$ ipython --no-banner

In [1]: import numpy as np

In [2]: from numpy import linalg as LA

In [3]: np.set_printoptions(suppress=True, linewidth=200)

In [4]: J = np.load("w.npy")

In [5]: J.round(2)
Out[5]: 
array([[0.67, 0.33, 0.  ],
       [0.  , 0.67, 0.33],
       [0.29, 0.29, 0.43]])

In [6]: Y = J / np.sqrt((J ** 2).mean(axis=1, keepdims=True))

In [7]: LA.matrix_rank(J - J.mean(axis=1, keepdims=True))
Out[7]: np.int64(2)

In [8]: Y[0].round(2)
Out[8]: array([1.55, 0.77, 0.  ])

In [9]: np.round(LA.norm(Y, axis=1), 2)
Out[9]: array([1.73, 1.73, 1.73])

In [10]: f = np.array([1, 3, 2])

In [11]: Y = J + np.outer(f, np.eye(3)[2])

In [12]: np.round(LA.det(Y) / LA.det(J), 2), round(float(1 + LA.solve(J, f)[2]), 2)
Out[12]: (np.float64(3.6), 3.6)

In [13]: LA.matrix_rank(LA.inv(Y) - LA.inv(J), tol=1e-8)
Out[13]: np.int64(1)

In [14]: LA.matrix_rank(Y - J)
Out[14]: np.int64(1)

In [15]: t3 = np.stack([J, -1 * J, J[::-1]])

In [16]: np.round(np.einsum("bij,cij->bc", t3, t3), 2)
Out[16]: 
array([[ 1.46, -1.46,  1.13],
       [-1.46,  1.46, -1.13],
       [ 1.13, -1.13,  1.46]])

In [17]: (t3 @ J.T).shape
Out[17]: (3, 3, 3)

In [18]: np.round(LA.norm(t3, axis=(1, 2)), 2)
Out[18]: array([1.21, 1.21, 1.21])

In [19]: m1 = np.loadtxt("a.csv", delimiter=",")

In [20]: m1
Out[20]: 
array([[  2.3 ,  28.61,   8.28],
       [ -8.87,   3.96, -17.  ],
       [ -2.47,  27.97,   5.98],
       [-10.77,   4.39, -17.23],
       [ -0.67,  27.35,   7.36],
       [ -7.43,   6.82, -19.64],
       [ -1.49,  28.13,   5.89],
       [ -0.45,  30.34,   6.35],
       [ -9.94,   7.89, -18.1 ],
       [ -7.85,   5.34, -15.52],
       [ -9.37,   5.28, -17.82],
       [ -0.82,  28.06,   6.06],
       [ -6.57,   6.47, -16.34],
       [ -1.31,  29.25,   6.29],
       [ -1.6 ,  28.06,   7.57],
       [ -7.91,   5.  , -16.7 ],
       [-10.68,   4.52, -16.67],
       [  0.83,  26.96,   6.86],
       [  0.48,  29.94,   7.92],
       [ -2.74,  26.86,   7.91],
       [ -8.59,   5.51, -16.57],
       [ -1.8 ,  29.45,   6.66],
       [ -1.34,  28.33,   6.77]])

In [21]: idx = m1[:, 1] > np.median(m1[:, 1])

In [22]: f = m1[idx].mean(axis=0) - m1[~idx].mean(axis=0)

In [23]: f.round(2)
Out[23]: array([ 6.66, 19.6 , 19.9 ])

In [24]: np.round((((m1 - m1.mean(axis=0)) @ f > 0) == idx).mean(), 2)
Out[24]: np.float64(0.91)

In [25]: ((m1 - m1.mean(axis=0)) @ f > 0).astype(int)
Out[25]: array([1, 0, 1, 0, 1, 0, 1, 1, 0, 0, 0, 1, 0, 1, 1, 0, 0, 1, 1, 1, 0, 1, 1])
